$ python3 -q
>>> import numpy as np
>>> from numpy import linalg as LA
>>> np.set_printoptions(precision=1, suppress=True, linewidth=120)
>>> data = np.array([[0, -3, 1, -1, 0],
...     [3, 0, -1, 0, 1],
...     [-1, 1, 0, -2, 0],
...     [1, 0, 2, 0, -3],
...     [0, -1, 0, 3, 0]])
>>> print(np.argsort(-LA.norm(data, axis=0).round(6), kind="stable")[:3])
[3 0 1]
>>> print(LA.cond(data) > 100)
True
>>> mat = np.load("data.npy")
>>> print(mat)
[[-16  18  10   2]
 [ -5  10   5  -4]
 [ -3  -9  -6  15]
 [ 12 -12 -12   0]
 [-13   9  10   5]
 [ -7  10   3   0]]
>>> print(np.diff(mat, axis=0))
[[ 11  -8  -5  -6]
 [  2 -19 -11  19]
 [ 15  -3  -6 -15]
 [-25  21  22   5]
 [  6   1  -7  -5]]
>>> print(np.round(LA.svd(mat, compute_uv=False), 1) + 0)
[42.1 19.1  5.8  0. ]
>>> print(LA.matrix_rank(mat))
3
>>> print(mat.reshape(-1, 2))
[[-16  18]
 [ 10   2]
 [ -5  10]
 [  5  -4]
 [ -3  -9]
 [ -6  15]
 [ 12 -12]
 [-12   0]
 [-13   9]
 [ 10   5]
 [ -7  10]
 [  3   0]]
>>> t3 = mat.reshape(6, 2, -1)
>>> print(t3.sum(axis=1))
[[ -6  20]
 [  0   6]
 [ -9   6]
 [  0 -12]
 [ -3  14]
 [ -4  10]]
>>> print(np.einsum("ihd,ihd->ih", t3, t3))
[[580 104]
 [125  41]
 [ 90 261]
 [288 144]
 [250 125]
 [149   9]]
>>> rank = LA.matrix_rank(mat)
>>> print(rank)
3
>>> ns = LA.svd(mat)[2][rank:].T
>>> print([int(LA.matrix_rank(np.delete(mat, i, axis=0))) for i in range(6)])
[3, 3, 3, 3, 3, 3]
>>> print(ns[:, 0] / ns[np.abs(ns[:, 0]).round(6).argmax(), 0])
[1.  0.6 0.4 0.7]
>>> print(np.allclose(mat @ ns, 0))
True
>>> x0 = np.array([-1, 0, -2, -1])
>>> h = np.maximum(mat @ x0, 0)
>>> print(np.maximum(mat @ x0, 0) - np.maximum(-mat @ x0, 0))
[ -6  -1   0  12 -12   1]
>>> print(mat.T @ h)
[ 137 -134 -141    0]
>>> print(h)
[ 0  0  0 12  0  1]
>>> print(mat * (h > 1e-9)[:, None])
[[  0   0   0   0]
 [  0   0   0   0]
 [  0   0   0   0]
 [ 12 -12 -12   0]
 [  0   0   0   0]
 [ -7  10   3   0]]
>>> x0 = np.array([-9, -8, 4, -9])
>>> print(mat @ x0)
[ 22  21 -60 -60  40  -5]
>>> out = np.array([[0, 3, 3, -2], [1, 3, -3, 0], [-2, -3, 0, -1], [-1, -1, 0, -3]])
>>> out[-1] = out[0]
>>> M = out + 0.1 * np.eye(4)
>>> print(M)
[[ 0.1  3.   3.  -2. ]
 [ 1.   3.1 -3.   0. ]
 [-2.  -3.   0.1 -1. ]
 [ 0.   3.   3.  -1.9]]
>>> t3 = np.stack([M, -3 * M, M[::-1]])
>>> print(LA.matrix_rank(t3))
[4 4 4]
>>> u = np.array([1, 4, 1, 1])
>>> out = M + np.outer(u, np.eye(4)[2])
>>> print(out)
[[ 0.1  3.   4.  -2. ]
 [ 1.   3.1  1.   0. ]
 [-2.  -3.   1.1 -1. ]
 [ 0.   3.   4.  -1.9]]
>>> out = M / LA.norm(M, axis=1, keepdims=True)
>>> G = out @ out.T
>>> print(G[1].round(1) + 0)
[ 0.   1.  -0.7  0. ]
>>> print((np.abs(G) > 0.9).astype(int))
[[1 0 0 1]
 [0 1 0 0]
 [0 0 1 0]
 [1 0 0 1]]
>>> print(np.argwhere(np.triu(np.abs(G) > 0.95, 1)))
[[0 3]]
>>> print(np.round(np.degrees(np.arccos(np.clip(G[1, 0], -1, 1))), 1))
88.9
>>> rng = np.random.default_rng(1350)
>>> t = rng.uniform(0, 2 * np.pi, 14)
>>> Q, _ = LA.qr(np.array([[1.7, -1.8], [0.3, 0.1], [1.4, 0.6], [-1.7, 0.0], [-0.9, 0.1]]))
>>> W0 = 3 * np.c_[np.cos(t), np.sin(t)] @ Q.T
>>> print(W0.round(1) + 0)
[[ 1.7  0.3  1.5 -1.8 -0.9]
 [-1.1 -0.4 -1.8  1.9  0.9]
 [-1.2 -0.4 -1.8  1.9  0.9]
 [-2.7  0.2  1.2 -0.2  0. ]
 [ 2.8 -0.2 -1.   0.  -0.2]
 [-2.9  0.1  0.6  0.4  0.3]
 [ 2.3 -0.3 -1.7  0.8  0.2]
 [-1.3 -0.4 -1.7  1.8  0.9]
 [-0.5 -0.4 -2.   1.9  0.9]
 [ 1.7 -0.4 -2.   1.3  0.5]
 [-0.7 -0.4 -1.9  1.9  0.9]
 [ 0.7 -0.4 -2.2  1.7  0.8]
 [-1.5 -0.3 -1.6  1.8  0.9]
 [-0.1  0.4  2.2 -1.8 -0.9]]
>>> # null space of dimension 3
>>> left, s, Vt = LA.svd(W0)
>>> print(s.round(1) + 0)
[9.  6.7 0.  0.  0. ]
>>> print(np.argmax(s[:-1] / (s[1:] + 1e-6)) + 1)
2
>>> out = left[:, :2] @ np.diag(s[:2]) @ Vt[:2]
>>> print(round(float(LA.norm(W0 - out, 2)), 1), np.round(s[2], 1))
0.0 0.0
>>> print(LA.matrix_rank(out))
2
>>> G = np.cov(W0, rowvar=False)
>>> print(np.argsort(-W0.std(axis=0).round(6), kind="stable"))
[0 2 3 4 1]
>>> print(round(np.corrcoef(W0[:, 0], W0[:, 1])[0, 1], 1))
-0.1
>>> print(np.round(np.polyfit(W0[:, 0], W0[:, 1], 1), 1) + 0)
[ 0.  -0.2]
>>> print(G.round(1) + 0)
[[ 3.3  0.  -0.4 -0.6 -0.5]
 [ 0.   0.1  0.5 -0.4 -0.2]
 [-0.4  0.5  2.3 -1.9 -0.9]
 [-0.6 -0.4 -1.9  1.8  0.9]
 [-0.5 -0.2 -0.9  0.9  0.4]]
>>> E = np.load("sample5.npy")
>>> print(E)
[[-0.6 -2.1 -2.1  5.7]
 [-0.7 -0.4  0.1 -0.2]
 [ 0.  -1.9 -0.4 -1. ]
 [-1.4  0.5 -0.7  0.7]
 [-0.2  0.2 -0.6  0.2]
 [ 1.3 -1.4  0.8 -1.1]
 [ 1.6  1.   0.4  0.6]
 [-1.1  0.3 -0.4 -0.2]
 [-0.6  0.6 -0.7 -0.2]
 [ 0.8  1.  -0.9 -0.2]]
>>> hat = E @ LA.solve(E.T @ E, E.T)
>>> print(hat.round(1) + 0)
[[ 1.   0.   0.   0.1  0.   0.   0.  -0.1  0.   0. ]
 [ 0.   0.1  0.   0.1  0.   0.  -0.2  0.1  0.  -0.2]
 [ 0.   0.   0.6 -0.1  0.1  0.3 -0.3  0.   0.1  0.1]
 [ 0.1  0.1 -0.1  0.2  0.1 -0.3 -0.2  0.2  0.1  0. ]
 [ 0.   0.   0.1  0.1  0.1 -0.1  0.   0.1  0.1  0.2]
 [ 0.   0.   0.3 -0.3 -0.1  0.4  0.  -0.2 -0.2 -0.1]
 [ 0.  -0.2 -0.3 -0.2  0.   0.   0.5 -0.2 -0.1  0.2]
 [-0.1  0.1  0.   0.2  0.1 -0.2 -0.2  0.2  0.1  0. ]
 [ 0.   0.   0.1  0.1  0.1 -0.2 -0.1  0.1  0.2  0.3]
 [ 0.  -0.2  0.1  0.   0.2 -0.1  0.2  0.   0.3  0.7]]
>>> print(np.allclose(hat @ hat, hat))
True
>>> print(np.trace(hat))
4.0
>>> print(np.round(LA.eigvalsh(hat), 1) + 0)
[0. 0. 0. 0. 0. 0. 1. 1. 1. 1.]
>>> print(np.diag(hat))
[1.  0.1 0.6 0.2 0.1 0.4 0.5 0.2 0.2 0.7]
>>> cen = E - E.mean(axis=0)
>>> evecs = LA.svd(cen)[2][:3]
>>> out = cen - cen @ evecs.T @ evecs
>>> print(LA.norm(out, axis=1).round(6).argmax())
9
>>> print(np.round(LA.norm(out) / LA.norm(cen), 1))
0.2
>>> print(np.round(np.cov(cen @ evecs.T, rowvar=False), 1) + 0)
[[4.5 0.  0. ]
 [0.  1.2 0. ]
 [0.  0.  1. ]]
>>> print(np.diag(evecs.T @ evecs))
[0.9 1.  0.2 0.9]
>>> feats = np.array([[6.0, 1.0, 1.0, 1.0, 1.0, 1.0],
...     [1.0, 6.0, 1.0, 1.0, 1.0, 1.0],
...     [1.0, 1.0, 6.0, 1.0, 1.0, 1.0],
...     [1.0, 1.0, 1.0, 6.0, 1.0, 1.0],
...     [1.0, 1.0, 1.0, 1.0, 6.0, 1.0],
...     [1.0, 1.0, 1.0, 1.0, 1.0, 6.0]])
>>> Q, evecs = LA.qr(feats[:, :2])[0], LA.qr(feats[:, 2:])[0]
>>> s = LA.svd(Q.T @ evecs, compute_uv=False)
>>> print((s > 0.9).sum())
0
>>> print(np.degrees(np.arccos(s.clip(0, 1))))
[50.6 90. ]
>>> print(round(float(LA.norm(Q @ Q.T - evecs @ evecs.T, 2)), 1))
1.0
>>> out = feats / LA.norm(feats, axis=1, keepdims=True)
>>> G = out @ out.T
>>> print(round(float(np.degrees(np.arccos(np.clip(G[2, 5], -1, 1)))), 1))
67.0
>>> print(G)
[[1.  0.4 0.4 0.4 0.4 0.4]
 [0.4 1.  0.4 0.4 0.4 0.4]
 [0.4 0.4 1.  0.4 0.4 0.4]
 [0.4 0.4 0.4 1.  0.4 0.4]
 [0.4 0.4 0.4 0.4 1.  0.4]
 [0.4 0.4 0.4 0.4 0.4 1. ]]
>>> print(G[2])
[0.4 0.4 1.  0.4 0.4 0.4]
>>> print(LA.norm(out, axis=1))
[1. 1. 1. 1. 1. 1.]
>>> w, evecs = LA.eigh(feats)
>>> x0 = np.array([2, 4, -4, -4, -5, 3])
>>> print(x0 @ feats @ x0)
446.0
>>> print(evecs * np.abs(w) @ evecs.T)
[[6. 1. 1. 1. 1. 1.]
 [1. 6. 1. 1. 1. 1.]
 [1. 1. 6. 1. 1. 1.]
 [1. 1. 1. 6. 1. 1.]
 [1. 1. 1. 1. 6. 1.]
 [1. 1. 1. 1. 1. 6.]]
>>> print(LA.eigvalsh(feats[1:, 1:]))
[ 5.  5.  5.  5. 10.]
>>> out = LA.inv(feats)
>>> print(LA.inv(out))
[[6. 1. 1. 1. 1. 1.]
 [1. 6. 1. 1. 1. 1.]
 [1. 1. 6. 1. 1. 1.]
 [1. 1. 1. 6. 1. 1.]
 [1. 1. 1. 1. 6. 1.]
 [1. 1. 1. 1. 1. 6.]]
>>> print(np.round(LA.slogdet(feats)[0], 1))
1.0
>>> print(round(float(LA.cond(feats)), 1))
2.2
>>> print(np.round(feats @ out, 1) + 0)
[[1. 0. 0. 0. 0. 0.]
 [0. 1. 0. 0. 0. 0.]
 [0. 0. 1. 0. 0. 0.]
 [0. 0. 0. 1. 0. 0.]
 [0. 0. 0. 0. 1. 0.]
 [0. 0. 0. 0. 0. 1.]]
>>> print(out.round(1) + 0)
[[0.2 0.  0.  0.  0.  0. ]
 [0.  0.2 0.  0.  0.  0. ]
 [0.  0.  0.2 0.  0.  0. ]
 [0.  0.  0.  0.2 0.  0. ]
 [0.  0.  0.  0.  0.2 0. ]
 [0.  0.  0.  0.  0.  0.2]]
>>> F = np.load("test8.npy")
>>> print(F)
[[0. 1. 1. 1. 1.]
 [1. 0. 1. 1. 1.]
 [1. 1. 0. 1. 1.]
 [1. 1. 1. 0. 1.]
 [1. 1. 1. 1. 0.]]
>>> # symmetric, so the eigenvalues are real
>>> out = mat / np.sqrt((mat ** 2).mean(axis=1, keepdims=True))
>>> print(LA.norm(out, axis=1))
[2. 2. 2. 2. 2. 2.]
>>> print(mat - mat.mean(axis=1, keepdims=True))
[[-19.5  14.5   6.5  -1.5]
 [ -6.5   8.5   3.5  -5.5]
 [ -2.2  -8.2  -5.2  15.8]
 [ 15.   -9.   -9.    3. ]
 [-15.8   6.2   7.2   2.2]
 [ -8.5   8.5   1.5  -1.5]]
>>> print(out[1])
[-0.8  1.6  0.8 -0.6]
>>> labels = E[:, 2] > np.median(E[:, 2])
>>> u = E[labels].mean(axis=0) - E[~labels].mean(axis=0)
>>> print(np.argsort(-np.abs(u).round(6), kind="stable"))
[3 2 0 1]
>>> print(F.sum(axis=0))
[4. 4. 4. 4. 4.]
>>> low = np.diag(F.sum(axis=1)) - F
>>> print(round(LA.det(low[1:, 1:])))
125
>>> print(low)
[[ 4. -1. -1. -1. -1.]
 [-1.  4. -1. -1. -1.]
 [-1. -1.  4. -1. -1.]
 [-1. -1. -1.  4. -1.]
 [-1. -1. -1. -1.  4.]]
